In [1]: import numpy as np

In [2]: np.set_printoptions(precision=1, suppress=True, linewidth=160)

In [3]: A = 5 * np.eye(10) + np.eye(10, k=1)

In [4]: print(A)
[[5. 1. 0. 0. 0. 0. 0. 0. 0. 0.]
 [0. 5. 1. 0. 0. 0. 0. 0. 0. 0.]
 [0. 0. 5. 1. 0. 0. 0. 0. 0. 0.]
 [0. 0. 0. 5. 1. 0. 0. 0. 0. 0.]
 [0. 0. 0. 0. 5. 1. 0. 0. 0. 0.]
 [0. 0. 0. 0. 0. 5. 1. 0. 0. 0.]
 [0. 0. 0. 0. 0. 0. 5. 1. 0. 0.]
 [0. 0. 0. 0. 0. 0. 0. 5. 1. 0.]
 [0. 0. 0. 0. 0. 0. 0. 0. 5. 1.]
 [0. 0. 0. 0. 0. 0. 0. 0. 0. 5.]]

In [5]: print((A + A.T) / 2)
[[5.  0.5 0.  0.  0.  0.  0.  0.  0.  0. ]
 [0.5 5.  0.5 0.  0.  0.  0.  0.  0.  0. ]
 [0.  0.5 5.  0.5 0.  0.  0.  0.  0.  0. ]
 [0.  0.  0.5 5.  0.5 0.  0.  0.  0.  0. ]
 [0.  0.  0.  0.5 5.  0.5 0.  0.  0.  0. ]
 [0.  0.  0.  0.  0.5 5.  0.5 0.  0.  0. ]
 [0.  0.  0.  0.  0.  0.5 5.  0.5 0.  0. ]
 [0.  0.  0.  0.  0.  0.  0.5 5.  0.5 0. ]
 [0.  0.  0.  0.  0.  0.  0.  0.5 5.  0.5]
 [0.  0.  0.  0.  0.  0.  0.  0.  0.5 5. ]]

In [6]: print(A @ A)
[[25. 10.  1.  0.  0.  0.  0.  0.  0.  0.]
 [ 0. 25. 10.  1.  0.  0.  0.  0.  0.  0.]
 [ 0.  0. 25. 10.  1.  0.  0.  0.  0.  0.]
 [ 0.  0.  0. 25. 10.  1.  0.  0.  0.  0.]
 [ 0.  0.  0.  0. 25. 10.  1.  0.  0.  0.]
 [ 0.  0.  0.  0.  0. 25. 10.  1.  0.  0.]
 [ 0.  0.  0.  0.  0.  0. 25. 10.  1.  0.]
 [ 0.  0.  0.  0.  0.  0.  0. 25. 10.  1.]
 [ 0.  0.  0.  0.  0.  0.  0.  0. 25. 10.]
 [ 0.  0.  0.  0.  0.  0.  0.  0.  0. 25.]]

In [7]: print(np.trace(A))
50.0

In [8]: left, s, Vt = np.linalg.svd(A, full_matrices=False)

In [9]: print((s > 1e-8).sum())
10

In [10]: print(np.cumsum(s ** 2) / np.sum(s ** 2))
[0.1 0.3 0.4 0.5 0.6 0.7 0.8 0.9 0.9 1. ]

In [11]: print(left.shape, s.shape, Vt.shape)
(10, 10) (10,) (10, 10)

In [12]: print(np.round(left.T @ A @ Vt.T, 1) + 0)
[[6.  0.  0.  0.  0.  0.  0.  0.  0.  0. ]
 [0.  5.9 0.  0.  0.  0.  0.  0.  0.  0. ]
 [0.  0.  5.7 0.  0.  0.  0.  0.  0.  0. ]
 [0.  0.  0.  5.5 0.  0.  0.  0.  0.  0. ]
 [0.  0.  0.  0.  5.2 0.  0.  0.  0.  0. ]
 [0.  0.  0.  0.  0.  4.9 0.  0.  0.  0. ]
 [0.  0.  0.  0.  0.  0.  4.7 0.  0.  0. ]
 [0.  0.  0.  0.  0.  0.  0.  4.4 0.  0. ]
 [0.  0.  0.  0.  0.  0.  0.  0.  4.2 0. ]
 [0.  0.  0.  0.  0.  0.  0.  0.  0.  4. ]]

In [13]: A2 = np.array([[4, -5],
    ...:     [5, 3],
    ...:     [-2, 0],
    ...:     [-4, 2],
    ...:     [0, 5],
    ...:     [5, 0],
    ...:     [-5, 4],
    ...:     [-1, -1],
    ...:     [3, -1],
    ...:     [-1, -5]])

In [14]: print(np.linalg.matrix_rank(np.vstack([A, A2.T])))
10

In [15]: w1 = np.array([[0, -3, -1, -2],
    ...:     [3, 1, 0, 1],
    ...:     [2, -3, -3, -2],
    ...:     [1, 1, 3, 2],
    ...:     [-1, 1, -1, 1],
    ...:     [1, 2, -3, -1],
    ...:     [-1, 0, -2, -2],
    ...:     [1, 2, 0, -1],
    ...:     [3, -3, 0, -1],
    ...:     [-2, -2, -3, -3]])

In [16]: c = np.array([0, 0, 3, 1])

In [17]: hid = np.maximum(A @ w1 + c, 0)

In [18]: print((hid > 0).mean(axis=0))
[0.7 0.6 0.2 0.3]

In [19]: C = np.array([[0, -8], [-8, -7], [7, 1], [6, 1]])

In [20]: print(hid @ C)
[[   0.  -24.]
 [   8. -146.]
 [   0.  -88.]
 [ 143.  -45.]
 [ -26.  -44.]
 [ -80. -102.]
 [ -16.  -14.]
 [ -35. -110.]
 [   0. -104.]
 [   0.    0.]]

In [21]: print(w1 @ C)
[[  5  18]
 [ -2 -30]
 [ -9   0]
 [ 25 -10]
 [ -9   1]
 [-43 -26]
 [-26   4]
 [-22 -23]
 [ 18  -4]
 [-23  24]]
